$ ipython --no-banner

In [1]: import numpy as np

In [2]: from numpy import linalg as LA

In [3]: np.set_printoptions(precision=1, suppress=True, linewidth=140, floatmode="fixed")

In [4]: rd = lambda a: np.round(a, 1) + 0

In [5]: J = np.loadtxt("dump.csv", delimiter=",")

In [6]: J
Out[6]: 
array([[ 0.0,  0.0,  0.0, -1.0,  0.0, -1.0,  2.0, -4.0, -2.0,  0.0,  0.0,  0.0],
       [ 0.0,  0.0,  0.0,  4.0,  1.0,  4.0, -2.0,  1.0, -4.0, -1.0, -3.0, -4.0],
       [ 0.0,  0.0,  0.0, -4.0,  1.0,  4.0, -4.0, -3.0,  1.0, -1.0,  1.0,  2.0],
       [ 1.0, -4.0,  4.0,  0.0,  1.0,  0.0, -5.0,  4.0,  4.0, -1.0, -6.0, -1.0],
       [ 0.0, -1.0, -1.0, -1.0,  0.0,  0.0, -2.0,  0.0, -3.0, -5.0,  4.0,  1.0],
       [ 1.0, -4.0, -4.0,  0.0,  0.0,  0.0,  3.0, -4.0,  1.0,  0.0, -2.0, -2.0],
       [-2.0,  2.0,  4.0,  5.0,  2.0, -3.0,  0.0,  0.0, -1.0,  1.0,  3.0, -1.0],
       [ 4.0, -1.0,  3.0, -4.0,  0.0,  4.0,  0.0,  0.0, -3.0, -5.0,  1.0, -4.0],
       [ 2.0,  4.0, -1.0, -4.0,  3.0, -1.0,  1.0,  3.0,  0.0, -2.0,  3.0,  4.0],
       [ 0.0,  1.0,  1.0,  1.0,  5.0,  0.0, -1.0,  5.0,  2.0,  0.0,  0.0,  0.0],
       [ 0.0,  3.0, -1.0,  6.0, -4.0,  2.0, -3.0, -1.0, -3.0,  0.0,  0.0, -5.0],
       [ 0.0,  4.0, -2.0,  1.0, -1.0,  2.0,  1.0,  4.0, -4.0,  0.0,  5.0,  0.0]])

In [7]: x0 = np.array([0, -1, -3, 8, -6, 4, 1, -8, 5, -7, 7, 2])

In [8]: (J * x0).sum(axis=1)
Out[8]: array([ 12.0, -10.0,  21.0, -68.0,  44.0,  38.0,   9.0,  -5.0, -35.0, -57.0,  60.0,   8.0])

In [9]: print(J @ (2 * x0))
[  24.0  -20.0   42.0 -136.0   88.0   76.0   18.0  -10.0  -70.0 -114.0  120.0   16.0]

In [10]: J @ np.ones(12)
Out[10]: array([ -6.0,  -4.0,  -3.0,  -3.0,  -8.0, -11.0,  10.0,  -5.0,  12.0,  14.0,  -6.0,  10.0])

In [11]: Y = J / np.sqrt((J ** 2).mean(axis=1, keepdims=True))

In [12]: LA.matrix_rank(J - J.mean(axis=1, keepdims=True))
Out[12]: np.int64(11)

In [13]: print(rd(LA.norm(Y, axis=1)))
[3.5 3.5 3.5 3.5 3.5 3.5 3.5 3.5 3.5 3.5 3.5 3.5]

In [14]: rng = np.random.default_rng(81191)

In [15]: lab = rng.permutation(12)

In [16]: Y = J[:, lab] * rng.choice([-1, 1], 12)

In [17]: Y
Out[17]: 
array([[-0.0,  1.0, -2.0,  0.0,  0.0, -0.0, -0.0, -0.0,  2.0,  1.0,  0.0, -4.0],
       [-0.0, -4.0,  2.0, -4.0,  0.0, -1.0,  1.0, -0.0,  4.0, -4.0, -3.0,  1.0],
       [-0.0, -4.0,  4.0,  2.0,  0.0, -1.0,  1.0, -0.0, -1.0,  4.0,  1.0, -3.0],
       [ 4.0, -0.0,  5.0, -1.0,  4.0, -1.0,  1.0, -1.0, -4.0, -0.0, -6.0,  4.0],
       [ 1.0, -0.0,  2.0,  1.0, -1.0, -0.0,  5.0, -0.0,  3.0,  1.0,  4.0,  0.0],
       [ 4.0, -0.0, -3.0, -2.0, -4.0, -0.0, -0.0, -1.0, -1.0, -0.0, -2.0, -4.0],
       [-2.0,  3.0, -0.0, -1.0,  4.0, -2.0, -1.0,  2.0,  1.0, -5.0,  3.0,  0.0],
       [ 1.0, -4.0, -0.0, -4.0,  3.0, -0.0,  5.0, -4.0,  3.0,  4.0,  1.0,  0.0],
       [-4.0,  1.0, -1.0,  4.0, -1.0, -3.0,  2.0, -2.0, -0.0,  4.0,  3.0,  3.0],
       [-1.0, -0.0,  1.0,  0.0,  1.0, -5.0, -0.0, -0.0, -2.0, -1.0,  0.0,  5.0],
       [-3.0, -2.0,  3.0, -5.0, -1.0,  4.0, -0.0, -0.0,  3.0, -6.0,  0.0, -1.0],
       [-4.0, -2.0, -1.0,  0.0, -2.0,  1.0, -0.0, -0.0,  4.0, -1.0,  5.0,  4.0]])

In [18]: U, _, vt = LA.svd(J.T @ Y)

In [19]: rd(LA.lstsq(J, Y)[0])
Out[19]: 
array([[ 0.0,  0.0,  0.0,  0.0,  0.0,  0.0,  0.0, -1.0,  0.0,  0.0,  0.0,  0.0],
       [-1.0,  0.0,  0.0,  0.0,  0.0,  0.0,  0.0,  0.0,  0.0,  0.0,  0.0,  0.0],
       [ 0.0,  0.0,  0.0,  0.0,  1.0,  0.0,  0.0,  0.0,  0.0,  0.0,  0.0,  0.0],
       [ 0.0,  0.0,  0.0,  0.0,  0.0,  0.0,  0.0,  0.0,  0.0, -1.0,  0.0,  0.0],
       [ 0.0,  0.0,  0.0,  0.0,  0.0, -1.0,  0.0,  0.0,  0.0,  0.0,  0.0,  0.0],
       [ 0.0, -1.0,  0.0,  0.0,  0.0,  0.0,  0.0,  0.0,  0.0,  0.0,  0.0,  0.0],
       [ 0.0,  0.0, -1.0,  0.0,  0.0,  0.0,  0.0,  0.0,  0.0,  0.0,  0.0,  0.0],
       [ 0.0,  0.0,  0.0,  0.0,  0.0,  0.0,  0.0,  0.0,  0.0,  0.0,  0.0,  1.0],
       [ 0.0,  0.0,  0.0,  0.0,  0.0,  0.0,  0.0,  0.0, -1.0,  0.0,  0.0,  0.0],
       [ 0.0,  0.0,  0.0,  0.0,  0.0,  0.0, -1.0,  0.0,  0.0,  0.0,  0.0,  0.0],
       [ 0.0,  0.0,  0.0,  0.0,  0.0,  0.0,  0.0,  0.0,  0.0,  0.0,  1.0,  0.0],
       [ 0.0,  0.0,  0.0,  1.0,  0.0,  0.0,  0.0,  0.0,  0.0,  0.0,  0.0,  0.0]])

In [20]: data = np.loadtxt("w.csv", delimiter=",")

In [21]: data
Out[21]: 
array([[-2.0, -3.0,  3.0, -3.0, -1.0, -3.0, -2.0,  3.0,  3.0, -1.0,  2.0],
       [ 0.0,  3.0, -2.0, -2.0, -3.0,  1.0,  1.0,  2.0,  2.0, -3.0, -3.0],
       [ 3.0, -3.0,  2.0,  2.0,  0.0, -2.0,  0.0, -2.0,  0.0,  2.0, -3.0],
       [-3.0,  2.0, -2.0,  0.0, -2.0, -2.0,  3.0,  0.0, -2.0, -1.0,  1.0],
       [ 2.0,  2.0,  1.0, -3.0,  3.0, -1.0,  1.0,  3.0,  1.0,  3.0, -1.0],
       [-3.0,  1.0,  0.0,  1.0, -2.0,  3.0,  2.0, -1.0,  3.0,  0.0, -3.0],
       [ 3.0,  2.0, -1.0,  2.0, -2.0,  3.0,  1.0, -2.0, -3.0,  3.0,  0.0]])

In [22]: print(rd(LA.norm(data[6], 1)), rd(LA.norm(data[6], np.inf)))
22.0 3.0

In [23]: rd(LA.norm(data, 2))
Out[23]: np.float64(10.7)

In [24]: ang = np.radians(36)

In [25]: r_ = np.eye(11)

In [26]: r_[1, 1] = r_[9, 9] = np.cos(ang)

In [27]: r_[1, 9], r_[9, 1] = -np.sin(ang), np.sin(ang)

In [28]: rd(r_)
Out[28]: 
array([[ 1.0,  0.0,  0.0,  0.0,  0.0,  0.0,  0.0,  0.0,  0.0,  0.0,  0.0],
       [ 0.0,  0.8,  0.0,  0.0,  0.0,  0.0,  0.0,  0.0,  0.0, -0.6,  0.0],
       [ 0.0,  0.0,  1.0,  0.0,  0.0,  0.0,  0.0,  0.0,  0.0,  0.0,  0.0],
       [ 0.0,  0.0,  0.0,  1.0,  0.0,  0.0,  0.0,  0.0,  0.0,  0.0,  0.0],
       [ 0.0,  0.0,  0.0,  0.0,  1.0,  0.0,  0.0,  0.0,  0.0,  0.0,  0.0],
       [ 0.0,  0.0,  0.0,  0.0,  0.0,  1.0,  0.0,  0.0,  0.0,  0.0,  0.0],
       [ 0.0,  0.0,  0.0,  0.0,  0.0,  0.0,  1.0,  0.0,  0.0,  0.0,  0.0],
       [ 0.0,  0.0,  0.0,  0.0,  0.0,  0.0,  0.0,  1.0,  0.0,  0.0,  0.0],
       [ 0.0,  0.0,  0.0,  0.0,  0.0,  0.0,  0.0,  0.0,  1.0,  0.0,  0.0],
       [ 0.0,  0.6,  0.0,  0.0,  0.0,  0.0,  0.0,  0.0,  0.0,  0.8,  0.0],
       [ 0.0,  0.0,  0.0,  0.0,  0.0,  0.0,  0.0,  0.0,  0.0,  0.0,  1.0]])

In [29]: Y = data @ r_.T

In [30]: np.allclose(LA.norm(data, axis=1), LA.norm(Y, axis=1))
Out[30]: True

In [31]: np.allclose(data @ data.T, Y @ Y.T)
Out[31]: True

In [32]: rd(Y)
Out[32]: 
array([[-2.0, -1.8,  3.0, -3.0, -1.0, -3.0, -2.0,  3.0,  3.0, -2.6,  2.0],
       [ 0.0,  4.2, -2.0, -2.0, -3.0,  1.0,  1.0,  2.0,  2.0, -0.7, -3.0],
       [ 3.0, -3.6,  2.0,  2.0,  0.0, -2.0,  0.0, -2.0,  0.0, -0.1, -3.0],
       [-3.0,  2.2, -2.0,  0.0, -2.0, -2.0,  3.0,  0.0, -2.0,  0.4,  1.0],
       [ 2.0, -0.1,  1.0, -3.0,  3.0, -1.0,  1.0,  3.0,  1.0,  3.6, -1.0],
       [-3.0,  0.8,  0.0,  1.0, -2.0,  3.0,  2.0, -1.0,  3.0,  0.6, -3.0],
       [ 3.0, -0.1, -1.0,  2.0, -2.0,  3.0,  1.0, -2.0, -3.0,  3.6,  0.0]])

In [33]: rd(np.abs(Y - data).max(axis=0))
Out[33]: array([0.0, 2.1, 0.0, 0.0, 0.0, 0.0, 0.0, 0.0, 0.0, 2.3, 0.0])

In [34]: q, _ = LA.qr(np.array([[1.6, 0.9, -1.2, -0.3, -0.2, -0.2, -0.3, -0.4, 1.2],
    ...:     [0.3, -0.2, 0.7, -0.9, 0.7, 0.1, 0.8, 1.1, 0.7],
    ...:     [-0.2, 0.6, 0.1, -0.6, 0.8, 0.0, -0.3, -2.7, -0.4],
    ...:     [-0.4, -0.4, 0.3, -0.3, -1.1, 1.3, 0.5, -0.4, 0.8],
    ...:     [-0.5, 0.3, 1.5, 0.2, -0.8, 1.5, -0.8, 1.4, -0.5],
    ...:     [1.0, 0.0, 0.0, -1.0, -1.2, -0.5, -1.1, 1.6, 1.1],
    ...:     [0.3, 0.4, -0.7, -0.5, -0.2, 1.7, 1.4, 0.6, -0.4],
    ...:     [-0.5, 0.6, 0.6, 0.6, -1.3, 1.1, 0.4, -0.5, 0.3],
    ...:     [-0.2, 0.1, 0.5, -1.2, 1.7, -1.6, 0.1, 0.6, 0.2]]))

In [35]: W0 = q[:, :9]

In [36]: rd(W0)
Out[36]: 
array([[-0.8,  0.4,  0.0,  0.1,  0.1,  0.1,  0.0, -0.2,  0.5],
       [-0.1, -0.2, -0.5, -0.2,  0.2,  0.5, -0.4, -0.4, -0.2],
       [ 0.1,  0.5,  0.0, -0.4,  0.1, -0.1,  0.4, -0.5, -0.3],
       [ 0.2, -0.2,  0.0, -0.2, -0.6,  0.1,  0.0, -0.3,  0.6],
       [ 0.2,  0.3, -0.6,  0.2,  0.0,  0.3,  0.4,  0.3,  0.2],
       [-0.5, -0.2, -0.4, -0.1, -0.5, -0.4,  0.1,  0.1, -0.3],
       [-0.1,  0.2,  0.3, -0.4, -0.3,  0.6, -0.1,  0.5, -0.2],
       [ 0.2,  0.5, -0.1,  0.2, -0.3, -0.2, -0.6, -0.1, -0.1],
       [ 0.1,  0.1, -0.2, -0.7,  0.3, -0.3, -0.2,  0.4,  0.4]])

In [37]: Y = data / np.sqrt((data ** 2).mean(axis=1, keepdims=True))

In [38]: LA.matrix_rank(data - data.mean(axis=1, keepdims=True))
Out[38]: np.int64(7)

In [39]: x0 = np.array([4, 1, -5, -2, 0, 1, 4, -4, 0])

In [40]: rd(LA.norm(x0)), rd(LA.norm(W0 @ x0))
Out[40]: (np.float64(8.9), np.float64(8.9))

In [41]: rd(LA.inv(W0))
Out[41]: 
array([[-0.8, -0.1,  0.1,  0.2,  0.2, -0.5, -0.1,  0.2,  0.1],
       [ 0.4, -0.2,  0.5, -0.2,  0.3, -0.2,  0.2,  0.5,  0.1],
       [ 0.0, -0.5,  0.0,  0.0, -0.6, -0.4,  0.3, -0.1, -0.2],
       [ 0.1, -0.2, -0.4, -0.2,  0.2, -0.1, -0.4,  0.2, -0.7],
       [ 0.1,  0.2,  0.1, -0.6,  0.0, -0.5, -0.3, -0.3,  0.3],
       [ 0.1,  0.5, -0.1,  0.1,  0.3, -0.4,  0.6, -0.2, -0.3],
       [ 0.0, -0.4,  0.4,  0.0,  0.4,  0.1, -0.1, -0.6, -0.2],
       [-0.2, -0.4, -0.5, -0.3,  0.3,  0.1,  0.5, -0.1,  0.4],
       [ 0.5, -0.2, -0.3,  0.6,  0.2, -0.3, -0.2, -0.1,  0.4]])

In [42]: print(rd(np.abs(LA.eigvals(W0))))
[1.0 1.0 1.0 1.0 1.0 1.0 1.0 1.0 1.0]
